In [1]: import numpy as np

In [2]: np.set_printoptions(suppress=True, linewidth=200)

In [3]: K = np.loadtxt("arr.csv", delimiter=",")

In [4]: print(K)
[[ 1.3 -0.7 -0.1 -1.8]
 [ 0.4  0.9  1.4  0.4]
 [ 1.  -0.8  1.  -0.7]
 [-0.4  0.1  0.3 -1.8]]

In [5]: Uu, s, Vt = np.linalg.svd(K, full_matrices=False)

In [6]: print(np.round(Vt @ Vt.T, 1) + 0)
[[1. 0. 0. 0.]
 [0. 1. 0. 0.]
 [0. 0. 1. 0.]
 [0. 0. 0. 1.]]

In [7]: print(np.allclose(Uu * s @ Vt, K))
True

In [8]: print(np.round(Uu.T @ K @ Vt.T, 1) + 0)
[[3.  0.  0.  0. ]
 [0.  1.9 0.  0. ]
 [0.  0.  1.4 0. ]
 [0.  0.  0.  0.6]]

In [9]: print(np.round(np.abs(Vt[0]), 1))
[0.4 0.3 0.1 0.8]

In [10]: other = np.linalg.inv(K)

In [11]: print(np.round(np.linalg.inv(other), 1))
[[ 1.3 -0.7 -0.1 -1.8]
 [ 0.4  0.9  1.4  0.4]
 [ 1.  -0.8  1.  -0.7]
 [-0.4  0.1  0.3 -1.8]]

In [12]: print(round(np.linalg.cond(K), 1))
4.8

In [13]: print(np.round(np.linalg.det(K) * other, 1))
[[-3.7 -1.9  1.4  2.7]
 [-2.6 -3.5  4.7 -0.1]
 [ 2.4 -0.9 -3.3 -1.3]
 [ 1.1  0.1 -0.6  2. ]]

In [14]: x0 = np.array([0, 0, 2, 2])

In [15]: h1 = np.maximum(K @ x0, 0)

In [16]: print(np.round(np.maximum(K @ (3 * x0), 0), 1))
[ 0.  10.8  1.8  0. ]

In [17]: print(h1.round(1))
[0.  3.6 0.6 0. ]

In [18]: print(np.round(np.einsum("ii->", K), 1))
1.4

In [19]: print(round(np.linalg.det(K.T), 1))
-5.2

In [20]: print(np.round(np.linalg.eigvals(K), 1))
[ 1.3+1.3j  1.3-1.3j  0.7+0.j  -2. +0.j ]

In [21]: f = np.array([1, -6, 6, -1])

In [22]: other = K + np.outer(f, np.eye(4)[1])

In [23]: print(round(float(np.linalg.det(other) / np.linalg.det(K)), 1), np.round(1 + np.linalg.solve(K, f)[1], 1))
-8.1 -8.1

In [24]: print(np.linalg.matrix_rank(other - K))
1

In [25]: rng = np.random.default_rng(570)

In [26]: E = np.array([[2, 2, 0], [2, 1, 2], [2, 3, 2], [0, 2, 0]]) * (rng.random((4, 3)) < 0.3)

In [27]: print(E)
[[0 2 0]
 [2 1 0]
 [2 0 0]
 [0 2 0]]

In [28]: # rows and columns are dependent

In [29]: Uu, s, Vt = np.linalg.svd(E)

In [30]: V = Vt[:(s > 1e-8).sum()]

In [31]: x0 = E[1] + 3 * E[3] + rng.integers(2) * np.eye(3)[0]

In [32]: print(x0)
[2. 7. 0.]

In [33]: print(np.allclose(V.T @ V @ x0, x0))
True

In [34]: print(np.diag(V.T @ V))
[1. 1. 0.]

In [35]: print(np.round(V.T @ V, 1) + 0)
[[1. 0. 0.]
 [0. 1. 0.]
 [0. 0. 0.]]

In [36]: r = np.linalg.matrix_rank(E)

In [37]: print(r)
2

In [38]: N = np.linalg.svd(E)[2][r:].T

In [39]: print(N.shape)
(3, 1)

In [40]: print(np.linalg.matrix_rank(E.T @ E), np.linalg.matrix_rank(E @ E.T))
2 2

In [41]: F = np.load("run16.npy")

In [42]: print(F)
[[ 7  2  8]
 [ 1  0 14]
 [ 1  0 14]
 [ 4  0 11]
 [13  8  2]
 [16 11  0]
 [ 1  0 14]
 [ 0  0 17]
 [ 7  2  8]
 [ 7  2  8]
 [ 7  2  8]
 [16 11  0]
 [13  8  2]
 [ 1  0 14]
 [ 4  0 11]
 [16 11  0]
 [13  8  2]
 [ 0  0 17]
 [13  8  2]
 [ 4  0 11]
 [ 7  2  8]
 [ 7  2  8]
 [13  8  2]
 [16 11  0]
 [10  5  5]]

In [43]: # row 2 repeats row 1

In [44]: Xc = F - F.mean(axis=0)

In [45]: V = np.linalg.svd(Xc)[2][:2]

In [46]: other = Xc - Xc @ V.T @ V

In [47]: print(round(np.linalg.norm(other) / np.linalg.norm(Xc), 1))
0.0

In [48]: print(np.round(other.std(axis=0), 1))
[0.2 0.1 0.2]

In [49]: dist = np.linalg.norm(F[:, None] - F[None], axis=-1)

In [50]: print(np.round(np.linalg.norm(F - F.mean(axis=0), axis=1), 1))
[ 2.3 10.3 10.3  6.6  8.5 13.  10.3 13.   2.3  2.3  2.3 13.   8.5 10.3  6.6 13.   8.5 13.   8.5  6.6  2.3  2.3  8.5 13.   3.4]

In [51]: print(dist.mean(axis=1).argmax())
7

In [52]: def softmax(z):
    ...:     e = np.exp(z - z.max(axis=-1, keepdims=True))
    ...:     return e / e.sum(axis=-1, keepdims=True)
    ...: 

In [53]: print(np.round(softmax(10 * F[19]), 1) + 0)
[0. 0. 1.]

In [54]: print(np.round(softmax(F[19] + 3), 1) + 0)
[0. 0. 1.]

In [55]: S = F @ F.T / np.sqrt(3)

In [56]: print(np.round(softmax(S)[19] @ F, 1) + 0)
[ 0.  0. 17.]

In [57]: other = F / np.linalg.norm(F, axis=1, keepdims=True)

In [58]: C2 = other @ other.T

In [59]: print((C2 - 2 * np.eye(25)).round(6).argmax(axis=1))
[ 8  2  1 14 12 11  1 17  0  0  0  5  4  1  3  5  4  7  4  3  0  0  4  5  4]

In [60]: Xc = F - F.mean(axis=0)

In [61]: Uu, s, Vt = np.linalg.svd(Xc, full_matrices=False)

In [62]: print(np.round(s ** 2 / (s ** 2).sum(), 1) + 0)
[1. 0. 0.]

In [63]: print((np.sign(Uu[:, 0]) == np.sign(Uu[0, 0])).astype(int))
[1 1 1 1 0 0 1 1 1 1 1 0 0 1 1 0 0 1 0 1 1 1 0 0 0]

In [64]: print(np.abs(Uu[:, 0]).argmax())
5

In [65]: print(np.linalg.matrix_rank(Xc))
3

In [66]: print(round((s ** 2).sum() ** 2 / (s ** 4).sum(), 1))
1.0

In [67]: A = np.load("a.npy")

In [68]: print(A)
[[5 1 9]
 [1 5 1]
 [9 1 5]]

In [69]: th = np.radians(120)

In [70]: Rm = np.eye(3)

In [71]: Rm[2, 2] = Rm[1, 1] = np.cos(th)

In [72]: Rm[2, 1], Rm[1, 2] = -np.sin(th), np.sin(th)

In [73]: print(Rm.round(1))
[[ 1.   0.   0. ]
 [ 0.  -0.5  0.9]
 [ 0.  -0.9 -0.5]]

In [74]: other = A @ Rm.T

In [75]: print(np.allclose(A @ A.T, other @ other.T))
True

In [76]: print(other.round(1))
[[ 5.   7.3 -5.4]
 [ 1.  -1.6 -4.8]
 [ 9.   3.8 -3.4]]

In [77]: print(np.allclose(np.linalg.norm(A, axis=1), np.linalg.norm(other, axis=1)))
True

In [78]: vals, V = np.linalg.eigh(A)

In [79]: print(round(float(vals.sum()), 1), np.trace(A))
15.0 15

In [80]: print(np.abs(V[:, -1]).round(6).argmax())
0

In [81]: print(np.round(V @ np.diag(vals) @ V.T, 1))
[[5. 1. 9.]
 [1. 5. 1.]
 [9. 1. 5.]]

In [82]: print((vals > 1e-8).sum(), (vals < -1e-8).sum())
2 1

In [83]: print(np.round(np.linalg.eigvalsh(A @ A), 1))
[ 16.   22.9 202.1]

In [84]: other = np.linalg.invert(A)
Traceback (most recent call last):
  Cell In[84], line 1
    other = np.linalg.invert(A)
AttributeError: module 'numpy.linalg' has no attribute 'invert'


In [85]: other = np.linalg.inv(A)

In [86]: print((np.abs(other) > 1e-9).astype(int))
[[1 1 1]
 [1 1 1]
 [1 1 1]]

In [87]: print(np.round(np.linalg.det(A) * other, 1))
[[ 24.   4. -44.]
 [  4. -56.   4.]
 [-44.   4.  24.]]

In [88]: print(np.round(np.linalg.cond(A), 1))
3.6

In [89]: print(other.round(1) + 0)
[[-0.1  0.   0.2]
 [ 0.   0.2  0. ]
 [ 0.2  0.  -0.1]]

In [90]: print(np.round(np.linalg.inv(other), 1))
[[5. 1. 9.]
 [1. 5. 1.]
 [9. 1. 5.]]

In [91]: print(round(float(np.linalg.det(A) * np.linalg.det(other)), 1))
1.0

In [92]: Uu, s, Vt = np.linalg.svd(A, full_matrices=False)

In [93]: print(np.allclose(Uu * s @ Vt, A))
True

In [94]: print(s.round(1))
[14.2  4.8  4. ]

In [95]: print((s > 1e-8).sum())
3

In [96]: x0 = np.array([1, -3, -2])

In [97]: rhs = A @ x0

In [98]: print(rhs)
[-16 -16  -4]

In [99]: print(np.round(np.linalg.solve(A, rhs + A[:, 2]), 1))
[ 1. -3. -1.]

In [100]: print(np.round(np.linalg.solve(A.T, A[1]), 1) + 0)
[0. 1. 0.]

In [101]: m1 = np.load("x.npy")

In [102]: print(m1)
[[6 4 3 6]
 [6 4 3 6]
 [4 2 1 4]]

In [103]: x0 = np.array([-3, -1, 3, 0])

In [104]: h1 = np.maximum(m1 @ x0, 0)

In [105]: print(m1.T @ h1)
[0 0 0 0]

In [106]: print(np.round(np.tanh(m1 @ x0), 1))
[-1. -1. -1.]

In [107]: print(np.maximum(m1 @ x0, 0) - np.maximum(-m1 @ x0, 0))
[-13 -13 -11]

In [108]: print(np.flatnonzero(h1 > 1e-9))
[]

In [109]: print(np.maximum(m1 @ (3 * x0), 0))
[0 0 0]

In [110]: print(h1)
[0 0 0]

In [111]: C2 = m1.T @ m1

In [112]: print(np.round(np.linalg.svd(m1, compute_uv=False) ** 2, 1) + 0)
[230.1   0.9   0. ]

In [113]: print((m1 @ m1.T).shape)
(3, 3)

In [114]: print(np.round(np.linalg.eigvalsh(C2)[::-1], 1) + 0)
[230.1   0.9   0.    0. ]

In [115]: print(np.allclose(C2, C2.T))
True

In [116]: Uu, s, Vt = np.linalg.svd(m1)

In [117]: print(s.round(1) + 0)
[15.2  1.   0. ]

In [118]: other = Uu[:, :2] @ np.diag(s[:2]) @ Vt[:2]

In [119]: print(other.round(1))
[[6. 4. 3. 6.]
 [6. 4. 3. 6.]
 [4. 2. 1. 4.]]

In [120]: print(np.round(np.linalg.norm(m1 - other) / np.linalg.norm(m1), 1))
0.0

In [121]: print(np.argsort(-np.linalg.norm(other, axis=0).round(6), kind="stable")[:3])
[0 3 1]

In [122]: print(np.linalg.cond(other) > 100)
True

In [123]: Uu, s, Vt = np.linalg.svd(m1)

In [124]: V = Vt[:(s > 1e-8).sum()]

In [125]: x0 = m1[1] + 5 * m1[0] + rng.integers(2) * np.eye(4)[1]

In [126]: print(x0)
[36. 25. 18. 36.]

In [127]: print(np.allclose(V.T @ V @ x0, x0))
False

In [128]: print(np.linalg.matrix_rank(np.vstack([m1, x0])))
3

In [129]: X = np.loadtxt("m.csv", delimiter=",")

In [130]: print(X.round(1))
[[0.7 0.3 0.  0. ]
 [0.  1.  0.  0. ]
 [0.5 0.  0.5 0. ]
 [0.  0.2 0.2 0.5]]

In [131]: other = np.array([[0, -2], [0, 1]])

In [132]: W2 = np.kron(other, X)

In [133]: print(W2.shape)
(8, 8)

In [134]: print(round(float(np.linalg.norm(W2, 2)), 1), round(np.linalg.norm(other, 2) * np.linalg.norm(X, 2), 1))
2.6 2.6

In [135]: print(np.linalg.matrix_rank(W2))
4

In [136]: s = 20 * 0.5 ** np.arange(3)

In [137]: W0 = rng.normal(size=(25, 3)) * rng.permutation(s)

In [138]: print(W0.round(1))
[[-15.7   5.7  -3.8]
 [ -9.9  14.3 -17.7]
 [ -4.3   6.8  13.1]
 [  1.3   3.2  -7.8]
 [ -8.5   0.4 -13.5]
 [  2.9  -2.3  32.1]
 [ -0.3  -5.7 -15.5]
 [  0.3  -3.4  21.6]
 [ -4.3  -1.5 -30.7]
 [  2.7  -0.2  -7.1]
 [ -4.6  -1.8 -25.1]
 [ -7.2  -5.6   7.9]
 [ -0.6   0.4   9. ]
 [ -1.2   2.3  10.2]
 [  2.3   8.9  16.5]
 [  1.2 -17.6 -33.5]
 [ -6.8  16.2   8.2]
 [ -2.7 -12.3  -1.3]
 [ -5.3   2.   15.9]
 [  3.2   7.1  19.1]
 [ -5.9 -18.8 -15.4]
 [  4.2   6.2 -14.6]
 [  6.9 -10.8   4.2]
 [ -3.4 -10.7  33.8]
 [  3.    0.8  17.4]]

In [139]: Xc = W0 - W0.mean(axis=0)

In [140]: V = np.linalg.svd(Xc)[2][:1]

In [141]: other = Xc - Xc @ V.T @ V

In [142]: print(np.linalg.norm(other, axis=1).round(6).argmax())
1

In [143]: print(np.round(np.linalg.norm(other) / np.linalg.norm(Xc), 1))
0.5

In [144]: dist = np.linalg.norm(W0[:, None] - W0[None], axis=-1)

In [145]: print(dist.shape)
(25, 25)

In [146]: print((dist + 1e9 * np.eye(25)).round(6).argmin(axis=1))
[ 4  4 18  9  6 23  4 24 10  3  8 12 13 12 19  8  2 22  2 14  6  3 17  5 19]

In [147]: print(dist[:5, :5].round(1))
[[ 0.  17.3 20.4 17.6 13.2]
 [17.3  0.  32.2 18.6 14.6]
 [20.4 32.2  0.  21.9 27.7]
 [17.6 18.6 21.9  0.  11.6]
 [13.2 14.6 27.7 11.6  0. ]]

In [148]: print(np.unravel_index(dist.round(6).argmax(), dist.shape))
(np.int64(15), np.int64(23))

In [149]: C2 = np.cov(W0, rowvar=False)

In [150]: print(np.round(W0.std(axis=0), 1))
[ 5.1  8.6 18.2]

In [151]: print(np.argwhere(np.triu(np.abs(np.corrcoef(W0.T)) > 0.8, 1)))
[]

In [152]: print(C2.round(1))
[[ 27.2  -8.9  21. ]
 [ -8.9  77.3  27.8]
 [ 21.   27.8 346.9]]

In [153]: print(np.round(np.median(W0, axis=0), 1))
[-1.2  0.4  4.2]

In [154]: x0 = np.array([-5, 9, -7])

In [155]: rhs = F @ x0

In [156]: print(rhs)
[ -73 -103 -103  -97   -7   19 -103 -119  -73  -73  -73   19   -7 -103  -97   19   -7 -119   -7  -97  -73  -73   -7   19  -40]

In [157]: print(np.round(np.linalg.solve(F.T @ F, F.T @ rhs), 1))
[-5.  9. -7.]

In [158]: rhs = rhs + 0.3 * rng.normal(size=25)

In [159]: print(rhs.round(1))
[ -73.1 -102.7 -102.8  -96.7   -7.2   19.  -103.3 -118.7  -73.4  -72.9  -72.9   19.1   -7.  -103.   -97.1   18.9   -6.9 -119.    -6.9  -96.9  -72.7  -73.    -7.5   19.   -39.6]

In [160]: beta, *_ = np.linalg.lstsq(F, rhs)

In [161]: print(beta.round())
[-5.  9. -7.]

In [162]: print([round(float(np.linalg.norm(np.linalg.solve(F.T @ F + lam * np.eye(3), F.T @ rhs))), 2) for lam in (0, 1, 10, 100)])
[12.44, 12.15, 10.39, 7.79]

In [163]: print(round(float(np.linalg.norm(rhs - F @ beta)), 1))
1.1
